% python3 -q
>>> import numpy as np
>>> np.set_printoptions(precision=1, suppress=True, linewidth=160)
>>> def rd(a):
...     return np.round(a, 1) + 0
... 
>>> Q, _ = np.linalg.qr(np.array([[-0.1, 0.9, -1.4, -1.7, 0.8, 0.3],
...     [0.5, 0.8, -0.9, -1.2, 2.1, -0.5],
...     [1.6, 1.4, -0.3, 0.5, -0.9, 0.5],
...     [-1.0, 0.8, -0.3, 0.0, 0.5, 0.1],
...     [0.0, 0.5, -1.3, 0.5, 0.5, 0.4],
...     [2.0, 0.6, -0.4, 0.9, -0.7, 1.0]]))
>>> w = np.array([3, 0, 3, 1, 3, 2])
>>> J = Q @ np.diag(w) @ Q.T
>>> print(rd(J))
[[ 1.8 -0.9 -0.5 -0.7  0.3  0.2]
 [-0.9  2.2 -0.4 -0.3  0.3  0.3]
 [-0.5 -0.4  2.2 -0.6 -0.6  0.4]
 [-0.7 -0.3 -0.6  1.4 -0.8 -0.3]
 [ 0.3  0.3 -0.6 -0.8  1.8  0. ]
 [ 0.2  0.3  0.4 -0.3  0.   2.5]]
>>> w, vecs = np.linalg.eigvalsh(J)
Traceback (most recent call last):
  File "<python-input-7>", line 1, in <module>
    w, vecs = np.linalg.eigvalsh(J)
    ^^^^^^^
ValueError: too many values to unpack (expected 2)
>>> w, vecs = np.linalg.eigh(J)
>>> print(rd(w))
[0. 1. 2. 3. 3. 3.]
>>> print(rd(vecs @ np.diag(w) @ vecs.T))
[[ 1.8 -0.9 -0.5 -0.7  0.3  0.2]
 [-0.9  2.2 -0.4 -0.3  0.3  0.3]
 [-0.5 -0.4  2.2 -0.6 -0.6  0.4]
 [-0.7 -0.3 -0.6  1.4 -0.8 -0.3]
 [ 0.3  0.3 -0.6 -0.8  1.8  0. ]
 [ 0.2  0.3  0.4 -0.3  0.   2.5]]
>>> print((w > 1e-8).sum(), (w < -1e-8).sum())
5 0
>>> print(rd(vecs.T @ J @ vecs))
[[0. 0. 0. 0. 0. 0.]
 [0. 1. 0. 0. 0. 0.]
 [0. 0. 2. 0. 0. 0.]
 [0. 0. 0. 3. 0. 0.]
 [0. 0. 0. 0. 3. 0.]
 [0. 0. 0. 0. 0. 3.]]
>>> print(rd(np.linalg.svd(J, compute_uv=False)))
[3. 3. 3. 2. 1. 0.]
>>> print(rd(vecs.T @ vecs))
[[1. 0. 0. 0. 0. 0.]
 [0. 1. 0. 0. 0. 0.]
 [0. 0. 1. 0. 0. 0.]
 [0. 0. 0. 1. 0. 0.]
 [0. 0. 0. 0. 1. 0.]
 [0. 0. 0. 0. 0. 1.]]
>>> M2 = np.array([[3, 1], [1, 1], [0, 2], [3, 2], [3, 0], [0, 3]])
>>> print(rd(np.einsum("ij,ij->i", J, J)))
[5.  6.3 6.2 3.7 4.3 6.5]
>>> print(np.linalg.matrix_rank(np.vstack([J, M2.T])))
6
>>> print(rd(np.einsum("ij->j", J)))
[ 0.2  1.3  0.5 -1.2  1.1  3.1]
>>> print(np.vstack([J, M2.T]).shape)
(8, 6)
>>> left, sv, VT = np.linalg.svd(J)
>>> print(np.argmax(sv[:-1] / (sv[1:] + 1e-6)) + 1)
5
>>> M2 = left[:, :5] @ np.diag(sv[:5]) @ VT[:5]
>>> print(np.linalg.matrix_rank(M2))
5
>>> print(rd(M2))
[[ 1.8 -0.9 -0.5 -0.7  0.3  0.2]
 [-0.9  2.2 -0.4 -0.3  0.3  0.3]
 [-0.5 -0.4  2.2 -0.6 -0.6  0.4]
 [-0.7 -0.3 -0.6  1.4 -0.8 -0.3]
 [ 0.3  0.3 -0.6 -0.8  1.8  0. ]
 [ 0.2  0.3  0.4 -0.3  0.   2.5]]
>>> m1 = np.array([[1.0, 0.0, 0.0, 0.0, 0.0],
...     [0.0, 1.0, 0.0, 0.0, 0.0],
...     [0.0, 0.0, 0.8, 0.0, 0.6],
...     [0.0, 0.0, 0.0, 1.0, 0.0],
...     [0.0, 0.0, -0.6, 0.0, 0.8]])
>>> cov = m1.T @ m1
>>> print(np.trace(cov), (m1 ** 2).sum())
5.0 5.0
>>> print(np.diag(cov))
[1. 1. 1. 1. 1.]
>>> print(np.allclose(cov, cov.T))
True
>>> x = np.array([2, 2, 2, 1, 2])
>>> target = m1 @ x
>>> print(rd(target))
[2.  2.  2.8 1.  0.4]
>>> print(rd(np.linalg.solve(m1, target)))
[2. 2. 2. 1. 2.]
>>> print(rd(np.linalg.solve(m1.T, m1[1])))
[0. 1. 0. 0. 0.]
>>> print(rd(np.linalg.solve(m1, m1[:, 0])))
[1. 0. 0. 0. 0.]
>>> W = np.array([[-9, 0, 0, -2, -5, -8],
...     [-5, 1, -5, 3, -8, -8],
...     [-1, -3, 5, -9, -1, -5],
...     [2, -1, 3, 9, 7, 7],
...     [-9, 2, 0, -6, 2, 0]])
>>> beta = np.array([0, -3, 0, 1, -1, 0])
>>> act = np.maximum(m1 @ W + beta, 0)
>>> print((act > 0).astype(int))
[[0 0 0 0 0 0]
 [0 0 0 1 0 0]
 [0 0 1 0 0 0]
 [1 0 1 1 1 1]
 [0 1 0 1 1 1]]
>>> print(np.linalg.matrix_rank(act))
4
>>> W2 = np.array([[4, 0, -4],
...     [-1, 2, -3],
...     [3, 5, -4],
...     [0, 3, 3],
...     [-2, -3, -5],
...     [5, -5, -2]])
>>> print(rd(act @ W2))
[[  0.    0.    0. ]
 [  0.   12.   12. ]
 [ 12.   20.  -16. ]
 [ 40.   -8.  -34. ]
 [ 12.2 -13.   -8.4]]
>>> F = np.loadtxt("mat.csv", delimiter=",")
>>> print(rd(F))
[[ 4.4 -0.6  1.9 -1.3]
 [-2.8 -3.8 -0.4  1.7]
 [-2.6 -3.9 -0.2  1.6]
 [-2.5  3.9 -1.8  0. ]
 [-2.8 -3.8 -0.3  1.7]
 [ 3.7 -2.6  2.  -0.7]
 [-0.5  4.8 -1.2 -0.8]
 [-3.7 -2.7 -1.   1.8]
 [-3.8  2.4 -2.1  0.8]
 [-1.2 -4.6  0.5  1.3]
 [-4.4 -0.3 -1.7  1.5]
 [ 1.6  4.5 -0.3 -1.4]
 [ 4.4 -0.2  1.8 -1.4]
 [-0.9 -4.7  0.6  1.2]
 [-2.9  3.6 -1.9  0.2]
 [ 1.7 -4.4  1.6  0.3]
 [ 3.8  2.6  1.  -1.8]
 [ 4.2 -1.6  2.  -1. ]
 [ 1.5 -4.5  1.6  0.4]
 [-4.4  0.6 -1.9  1.3]
 [-2.5  3.9 -1.8  0. ]
 [-4.4  0.4 -1.9  1.4]
 [-3.7 -2.7 -0.9  1.8]
 [ 4.4  0.1  1.8 -1.5]
 [-2.2  4.1 -1.8 -0.1]]
>>> cov = np.cov(F, rowvar=False)
>>> print(rd(np.median(F, axis=0)))
[-2.2 -0.3 -0.3  0.3]
>>> print(rd(np.corrcoef(F.T)))
[[ 1.  -0.1  0.9 -0.8]
 [-0.1  1.  -0.5 -0.5]
 [ 0.9 -0.5  1.  -0.5]
 [-0.8 -0.5 -0.5  1. ]]
>>> print(rd(F.std(axis=0)))
[3.2 3.3 1.5 1.2]
>>> print(rd(cov))
[[10.5 -0.6  4.4 -3.3]
 [-0.6 11.  -2.6 -2. ]
 [ 4.4 -2.6  2.3 -0.9]
 [-3.3 -2.  -0.9  1.5]]
>>> print(cov.shape)
(4, 4)
>>> print(np.argwhere(np.triu(np.abs(np.corrcoef(F.T)) > 0.8, 1)))
[[0 2]
 [0 3]]
>>> print(np.argsort(-F.std(axis=0).round(6), kind="stable"))
[1 0 2 3]
>>> data = np.load("arr.npy")
>>> print(data)
[[ 3.4 -0.1 -1.7]
 [ 1.7  0.8 -0.9]
 [ 3.3 -0.4 -1.6]
 [ 1.3 -0.3 -0.6]
 [-0.8  1.6  0.4]
 [-3.3  0.3  1.7]
 [ 2.4 -0.1 -1.1]
 [-2.4 -1.   1.2]
 [ 1.6 -0.5 -0.7]
 [-1.4  0.6  0.6]
 [-1.  -0.5  0.5]
 [-1.4  1.6  0.7]
 [-2.5  0.4  1.3]]
>>> left, sv, VT = np.linalg.svd(data)
>>> print(rd(sv))
[8.9 2.8 0.2]
>>> M2 = left[:, :2] @ np.diag(sv[:2]) @ VT[:2]
>>> print(np.linalg.matrix_rank(data, rtol=0.05))
2
>>> print(np.linalg.cond(J) > 100)
True
>>> def softmax(z):
...     e = np.exp(z - z.max(axis=-1, keepdims=True))
...     return e / e.sum(axis=-1, keepdims=True)
... 
>>> print(rd(softmax(J[5])))
[0.1 0.1 0.1 0.  0.1 0.7]
>>> print(rd(softmax(J).sum(axis=1)))
[1. 1. 1. 1. 1. 1.]
>>> print(rd(softmax(J[5] + 2)))
[0.1 0.1 0.1 0.  0.1 0.7]
>>> print(rd(softmax(10 * J[5])))
[0. 0. 0. 0. 0. 1.]
>>> att = J @ J.T / np.sqrt(6)
>>> print(softmax(att).round(6).argmax(axis=1))
[0 1 2 3 4 5]
>>> M2 = np.array([[1, 1], [1, -1]])
>>> rng = np.random.default_rng(75)
>>> arr = np.kron(M2, np.kron(M2, M2))[rng.permutation(8)][:4]
>>> print(arr)
[[ 1  1 -1 -1  1  1 -1 -1]
 [ 1 -1 -1  1  1 -1 -1  1]
 [ 1 -1  1 -1  1 -1  1 -1]
 [ 1  1 -1 -1 -1 -1  1  1]]
>>> M2 = np.array([[3, -5],
...     [-3, -1],
...     [4, -1],
...     [-5, 2],
...     [-4, -1],
...     [2, 3],
...     [0, 3],
...     [0, -4]])
>>> print(M2.T @ arr.T)
[[ -1  -9   9   3]
 [ -4 -12  -4 -10]]
>>> print(np.linalg.matrix_rank(np.vstack([arr, M2.T])))
6
>>> E = np.loadtxt("w.csv", delimiter=",")
>>> print(E)
[[ 0.  1.  1.  3.  1.]
 [ 1.  1. -1. -2. -1.]
 [ 3.  3. -1. -1.  0.]
 [ 1. -3.  3. -3. -2.]]
>>> E @ E
Traceback (most recent call last):
  File "<python-input-76>", line 1, in <module>
    E @ E
    ~~^~~
ValueError: matmul: Input operand 1 has a mismatch in its core dimension 0, with gufunc signature (n?,k),(k,m?)->(n?,m?) (size 4 is different from 5)
>>> cov = E.T @ E
>>> print(np.allclose(cov, cov.T))
True
>>> print(np.trace(cov), (E ** 2).sum())
72.0 72.0
>>> print(rd(np.linalg.eigvalsh(cov)[::-1]))
[38.6 26.2  7.   0.2  0. ]
>>> print(np.linalg.matrix_rank(cov))
4
>>> M2 = np.array([[6, 7, 1, 7, 0, 0],
...     [9, 1, 8, 8, 8, 4],
...     [0, 8, 9, 8, 6, 7],
...     [4, 1, 6, 9, 3, 9],
...     [5, 8, 7, 8, 3, 2],
...     [0, 4, 9, 7, 5, 6]])
>>> W2 = np.array([[8]])
>>> M = np.block([[M2, np.zeros((6, 1))], [np.zeros((1, 6)), W2]])
>>> print(M)
[[6. 7. 1. 7. 0. 0. 0.]
 [9. 1. 8. 8. 8. 4. 0.]
 [0. 8. 9. 8. 6. 7. 0.]
 [4. 1. 6. 9. 3. 9. 0.]
 [5. 8. 7. 8. 3. 2. 0.]
 [0. 4. 9. 7. 5. 6. 0.]
 [0. 0. 0. 0. 0. 0. 8.]]
>>> print((M != 0).astype(int))
[[1 1 1 1 0 0 0]
 [1 1 1 1 1 1 0]
 [0 1 1 1 1 1 0]
 [1 1 1 1 1 1 0]
 [1 1 1 1 1 1 0]
 [0 1 1 1 1 1 0]
 [0 0 0 0 0 0 1]]
>>> print(M @ M)
[[127.  64. 113. 169.  83.  98.   0.]
 [135. 216. 229. 299. 124. 172.   0.]
 [134. 164. 298. 305. 195. 221.   0.]
 [ 84. 146. 222. 252. 125. 187.   0.]
 [149. 139. 219. 265. 149. 171.   0.]
 [ 89. 147. 244. 249. 152. 188.   0.]
 [  0.   0.   0.   0.   0.   0.  64.]]
>>> M2 = np.linalg.inv(M)
>>> print(rd(np.linalg.slogdet(M)[0]))
-1.0
>>> print(rd(M2))
[[-0.3  0.   0.1  0.1  0.3 -0.4  0. ]
 [-0.1  0.   0.2  0.   0.2 -0.3  0. ]
 [-0.3 -0.1 -0.1  0.1  0.4  0.   0. ]
 [ 0.5  0.  -0.3 -0.2 -0.5  0.7  0. ]
 [ 0.2  0.2  0.2 -0.2 -0.4  0.1  0. ]
 [-0.3  0.   0.2  0.2  0.2 -0.5  0. ]
 [ 0.   0.   0.   0.   0.   0.   0.1]]
>>> print(rd(np.linalg.det(M) * M2))
[[  40800.   -5160.  -13800.  -21720.  -53520.   69960.       0.]
 [  18240.    5040.  -33720.   -4200.  -27600.   51480.       0.]
 [  45960.    8728.   21648.   -9008.  -63656.    3656.       0.]
 [ -82080.   -1864.   42456.   24104.   82568. -111968.       0.]
 [ -33240.  -24112.  -25032.   27032.   61664.  -15824.       0.]
 [  42360.    5816.  -38664.  -34336.  -33832.   77992.       0.]
 [      0.       0.       0.       0.       0.       0.  -19515.]]
>>> print(rd(np.linalg.inv(M2)))
[[6. 7. 1. 7. 0. 0. 0.]
 [9. 1. 8. 8. 8. 4. 0.]
 [0. 8. 9. 8. 6. 7. 0.]
 [4. 1. 6. 9. 3. 9. 0.]
 [5. 8. 7. 8. 3. 2. 0.]
 [0. 4. 9. 7. 5. 6. 0.]
 [0. 0. 0. 0. 0. 0. 8.]]
>>> print(np.allclose(M2, M.T))
False
